$ ipython --no-banner

In [1]: import numpy as np

In [2]: np.set_printoptions(precision=2, suppress=True, linewidth=100)

In [3]: def rd(a):
   ...:     return np.round(a, 2) + 0
   ...: 

In [4]: m1 = np.loadtxt("dump.csv", delimiter=",")

In [5]: m1
Out[5]: 
array([[2., 1., 0., 0., 0., 0.],
       [0., 2., 1., 0., 0., 0.],
       [0., 0., 2., 1., 0., 0.],
       [0., 0., 0., 2., 1., 0.],
       [0., 0., 0., 0., 2., 1.],
       [0., 0., 0., 0., 0., 2.]])

In [6]: # triangular: eigenvalues sit on the diagonal

In [7]: rng = np.random.default_rng(96)

In [8]: z = rng.permutation(6)

In [9]: Y = m1[:, z] * rng.choice([-1, 1], 6)

In [10]: Y
Out[10]: 
array([[-0.,  0.,  1., -0.,  0., -2.],
       [-0.,  0.,  2., -1.,  0., -0.],
       [-1.,  0.,  0., -2.,  0., -0.],
       [-2.,  0.,  0., -0.,  1., -0.],
       [-0.,  1.,  0., -0.,  2., -0.],
       [-0.,  2.,  0., -0.,  0., -0.]])

In [11]: U, _, Vt = np.linalg.svd(m1.T @ Y)

In [12]: rd(np.linalg.lstsq(m1, Y)[0])
Out[12]: 
array([[ 0.,  0.,  0.,  0.,  0., -1.],
       [ 0.,  0.,  1.,  0.,  0.,  0.],
       [ 0.,  0.,  0., -1.,  0.,  0.],
       [-1.,  0.,  0.,  0.,  0.,  0.],
       [ 0.,  0.,  0.,  0.,  1.,  0.],
       [ 0.,  1.,  0.,  0.,  0.,  0.]])

In [13]: rd(U @ Vt)
Out[13]: 
array([[ 0.,  0.,  0.,  0.,  0., -1.],
       [ 0.,  0.,  1.,  0.,  0.,  0.],
       [ 0.,  0.,  0., -1.,  0.,  0.],
       [-1.,  0.,  0.,  0.,  0.,  0.],
       [ 0.,  0.,  0.,  0.,  1.,  0.],
       [ 0.,  1.,  0.,  0.,  0.,  0.]])

In [14]: Y = np.linalg.inv(m1)

In [15]: rd(np.linalg.det(m1) * Y)
Out[15]: 
array([[ 32., -16.,   8.,  -4.,   2.,  -1.],
       [  0.,  32., -16.,   8.,  -4.,   2.],
       [  0.,   0.,  32., -16.,   8.,  -4.],
       [  0.,   0.,   0.,  32., -16.,   8.],
       [  0.,   0.,   0.,   0.,  32., -16.],
       [  0.,   0.,   0.,   0.,   0.,  32.]])

In [16]: rd(np.linalg.slogdet(m1)[0])
Out[16]: np.float64(1.0)

In [17]: rd(np.linalg.cond(m1))
Out[17]: np.float64(2.55)

In [18]: rd(Y)
Out[18]: 
array([[ 0.5 , -0.25,  0.12, -0.06,  0.03, -0.02],
       [ 0.  ,  0.5 , -0.25,  0.12, -0.06,  0.03],
       [ 0.  ,  0.  ,  0.5 , -0.25,  0.12, -0.06],
       [ 0.  ,  0.  ,  0.  ,  0.5 , -0.25,  0.12],
       [ 0.  ,  0.  ,  0.  ,  0.  ,  0.5 , -0.25],
       [ 0.  ,  0.  ,  0.  ,  0.  ,  0.  ,  0.5 ]])
